$ ipython --no-banner

In [1]: import numpy as np

In [2]: import numpy.linalg as la

In [3]: np.set_printoptions(precision=2, suppress=True, linewidth=120, sign=" ")

In [4]: rnd = lambda a: np.round(a, 2) + 0

In [5]: F = np.load("test15.npy")

In [6]: print(F)
[[ 3  0  0  0  0  0  0  0  0]
 [ 0  3  0  0  0  0  0  0  0]
 [ 4  3  4  0  0  0  0  0  0]
 [ 0  0  0  0  0  0  0  0  0]
 [ 5  2  3  3  5  0  0  0  0]
 [ 0  2  1  4  5  1  0  0  0]
 [ 4  0  3  1  5  1  1  0  0]
 [ 4  4  4  5  0  2  5  2  0]
 [ 2  2  3  2  5  4  2  4  2]]

In [7]: u = np.array([0, -2, -1])

In [8]: print(np.array([np.convolve(row, u, "same") for row in F]))
[[ -6  -3   0   0   0   0   0   0   0]
 [  0  -6  -3   0   0   0   0   0   0]
 [ -8 -10 -11  -4   0   0   0   0   0]
 [  0   0   0   0   0   0   0   0   0]
 [-10  -9  -8  -9 -13  -5   0   0   0]
 [  0  -4  -4  -9 -14  -7  -1   0   0]
 [ -8  -4  -6  -5 -11  -7  -3  -1   0]
 [ -8 -12 -12 -14  -5  -4 -12  -9  -2]
 [ -4  -6  -8  -7 -12 -13  -8 -10  -8]]

In [9]: print(np.correlate(F[8], F[3], "full"))
[ 0  0  0  0  0  0  0  0  0  0  0  0  0  0  0  0  0]

In [10]: print(np.cross(F[8, :3], F[3, :3]))
[ 0  0  0]

In [11]: print(np.convolve(F[8], u))
[  0  -4  -6  -8  -7 -12 -13  -8 -10  -8  -2]

In [12]: basis = np.array([[0, 2, 2], [0, 1, -2], [-2, 2, 1]])

In [13]: M = np.repeat(basis, 40 // 3, axis=0)

In [14]: rng = np.random.default_rng(96519)

In [15]: M = M + 0.3 * rng.normal(size=M.shape)

In [16]: print(rnd(M))
[[ 0.56  1.61  2.36]
 [-0.28  2.28  1.99]
 [-0.47  1.72  1.85]
 [-0.05  1.88  1.68]
 [ 0.24  2.09  1.5 ]
 [-0.41  2.09  2.56]
 [ 0.49  1.77  2.37]
 [-0.25  1.28  2.04]
 [-0.02  1.8   1.97]
 [-0.14  1.78  2.21]
 [ 0.15  1.99  1.9 ]
 [-0.28  2.13  1.97]
 [-0.29  2.    1.96]
 [-0.15  0.7  -1.82]
 [-0.01  0.92 -1.72]
 [ 0.34  0.75 -2.2 ]
 [-0.17  1.26 -1.78]
 [ 0.15  0.3  -2.01]
 [-0.16  0.83 -1.59]
 [-0.33  0.93 -2.12]
 [-0.02  0.76 -2.6 ]
 [ 0.36  0.99 -1.66]
 [-0.07  0.98 -1.88]
 [-0.34  1.09 -2.17]
 [-0.14  0.96 -1.64]
 [-0.12  1.17 -2.6 ]
 [-1.64  2.44  0.8 ]
 [-2.51  2.01  0.7 ]
 [-1.85  1.77  1.08]
 [-2.1   2.24  0.61]
 [-2.05  1.67  1.16]
 [-1.99  2.51  1.2 ]
 [-1.8   2.33  1.07]
 [-1.71  1.45  1.02]
 [-2.21  2.26  0.92]
 [-1.91  2.43  1.12]
 [-2.17  2.02  1.03]
 [-1.86  2.23  0.73]
 [-2.14  2.18  1.39]]

In [17]: print((F + F.T) / 2)
[[ 3.   0.   2.   0.   2.5  0.   2.   2.   1. ]
 [ 0.   3.   1.5  0.   1.   1.   0.   2.   1. ]
 [ 2.   1.5  4.   0.   1.5  0.5  1.5  2.   1.5]
 [ 0.   0.   0.   0.   1.5  2.   0.5  2.5  1. ]
 [ 2.5  1.   1.5  1.5  5.   2.5  2.5  0.   2.5]
 [ 0.   1.   0.5  2.   2.5  1.   0.5  1.   2. ]
 [ 2.   0.   1.5  0.5  2.5  0.5  1.   2.5  1. ]
 [ 2.   2.   2.   2.5  0.   1.   2.5  2.   2. ]
 [ 1.   1.   1.5  1.   2.5  2.   1.   2.   2. ]]

In [18]: print(np.trace(F))
21

In [19]: print(rnd(la.det(F)))
0.0

In [20]: print(rnd(np.abs(la.eigvals(F)).max()))
5.0
